% ipython --no-banner

In [1]: import numpy as np

In [2]: np.set_printoptions(precision=1, suppress=True, linewidth=140)

In [3]: rd = lambda a: np.round(a, 1) + 0

In [4]: X = np.array([[1.0, 0.7, 0.5], [0.7, 1.0, 0.7], [0.5, 0.7, 1.0]])

In [5]: O, R = np.linalg.qr(X)

In [6]: print(rd(np.abs(np.diag(R))))
[1.3 0.5 0.4]

In [7]: rd(abs(R[0, 0])), rd(np.linalg.norm(X[:, 0]))
Out[7]: (np.float64(1.3), np.float64(1.3))

In [8]: rd(O)
Out[8]: 
array([[-0.8,  0.7,  0. ],
       [-0.5, -0.6, -0.6],
       [-0.4, -0.4,  0.8]])

In [9]: rd(O.T @ O)
Out[9]: 
array([[1., 0., 0.],
       [0., 1., 0.],
       [0., 0., 1.]])

In [10]: def softmax(z):
    ...:     e = np.exp(z - z.max(axis=-1, keepdims=True))
    ...:     return e / e.sum(axis=-1, keepdims=True)
    ...: 

In [11]: print(rd(softmax(X[2] + -2)))
[0.3 0.3 0.4]

In [12]: rd(softmax(X).sum(axis=1))
Out[12]: array([1., 1., 1.])

In [13]: rd(softmax(10 * X[2]))
Out[13]: array([0. , 0. , 0.9])

In [14]: scores = X @ X.T / np.sqrt(3)

In [15]: print(softmax(scores).round(6).argmax(axis=1))
[1 1 1]

In [16]: x0 = np.ones(3)

In [17]: for _ in range(4):
    ...:     x0 = X @ x0
    ...:     x0 /= np.linalg.norm(x0)
    ...:     print(round(x0 @ X @ x0, 1))
    ...: 
2.3
2.3
2.3
2.3

In [18]: rd(np.linalg.eigvalsh(X)[-1])
Out[18]: np.float64(2.3)

In [19]: rd(x0)
Out[19]: array([0.6, 0.6, 0.6])

In [20]: rng = np.random.default_rng(64709)

In [21]: z = rng.permutation(3)

In [22]: other = X[:, z] * rng.choice([-1, 1], 3)

In [23]: print(other)
[[0.7 1.  0.5]
 [1.  0.7 0.7]
 [0.7 0.5 1. ]]

In [24]: U, _, vt = np.linalg.svd(X.T @ other)

In [25]: z
Out[25]: array([1, 0, 2])

In [26]: rd(np.linalg.lstsq(X, other)[0])
Out[26]: 
array([[0., 1., 0.],
       [1., 0., 0.],
       [0., 0., 1.]])
